In [1]: import numpy as np

In [2]: np.set_printoptions(precision=2, suppress=True, linewidth=120)

In [3]: arr = np.load("a.npy")

In [4]: arr
Out[4]: 
array([[  2.62,  -6.44, -11.09,   8.47],
       [  2.27,  -4.37,  -9.43,   8.5 ],
       [  1.54,  -5.61, -10.26,   7.53],
       [  2.21,  -5.93, -10.58,  10.53],
       [  3.16,  -4.32, -10.81,   9.78],
       [  1.98,  -5.07, -10.73,   7.43],
       [  0.93,  -5.6 , -10.98,   8.09],
       [  2.11,  -5.83,  -9.3 ,   9.88],
       [ -5.97, -21.7 ,   7.83,  12.47],
       [ -6.3 , -19.62,   8.49,  12.37],
       [  2.76,  -5.19, -11.38,   7.69],
       [ -4.64, -19.13,   6.89,  11.53],
       [ -3.84, -17.38,   7.19,  10.61],
       [ -4.43, -21.1 ,   7.89,  11.88],
       [  2.93,  -4.59,  -9.88,  10.28],
       [  2.03,  -3.81, -10.23,   9.05],
       [ -5.71, -20.42,   7.18,  11.67],
       [  2.85,  -5.08, -10.37,   8.3 ],
       [ -5.46, -20.2 ,   6.68,  13.14],
       [ -6.6 , -19.79,   6.08,  11.76],
       [  2.41,  -4.98, -11.36,   8.98],
       [  3.99,  -4.4 , -11.06,   9.64],
       [ -6.56, -17.88,   6.18,  12.7 ],
       [ -3.93, -20.69,   6.18,  11.89]])

In [5]: Uu, sv, VT = np.linalg.svd(arr)

In [6]: print(np.argmax(sv[:-1] / (sv[1:] + 1e-6)) + 1)
2

In [7]: B = Uu[:, :2] @ np.diag(sv[:2]) @ VT[:2]

In [8]: np.linalg.matrix_rank(B)
Out[8]: np.int64(2)

In [9]: round(np.linalg.norm(arr - B, 2), 2), round(sv[2], 2)
Out[9]: (np.float64(4.3), np.float64(4.3))

In [10]: K = np.load("arr.npy")

In [11]: K
Out[11]: 
array([[14,  0,  0,  7,  7],
       [ 6,  0,  0,  3,  3],
       [ 8,  0,  0,  4,  4],
       [ 2,  0,  0,  1,  1],
       [16,  0,  0,  8,  8]])

In [12]: rank = np.linalg.matrix_rank(K)

In [13]: rank
Out[13]: np.int64(1)

In [14]: null = np.linalg.svd(K)[2][rank:].T

In [15]: np.linalg.matrix_rank(K.T @ K), np.linalg.matrix_rank(K @ K.T)
Out[15]: (np.int64(1), np.int64(1))

In [16]: null.shape
Out[16]: (5, 4)

In [17]: [int(np.linalg.matrix_rank(np.delete(K, i, axis=0))) for i in range(5)]
Out[17]: [1, 1, 1, 1, 1]

In [18]: np.round(null @ null.T, 2) + 0
Out[18]: 
array([[ 0.33,  0.  ,  0.  , -0.33, -0.33],
       [ 0.  ,  1.  ,  0.  ,  0.  ,  0.  ],
       [ 0.  ,  0.  ,  1.  ,  0.  ,  0.  ],
       [-0.33,  0.  ,  0.  ,  0.83, -0.17],
       [-0.33,  0.  ,  0.  , -0.17,  0.83]])
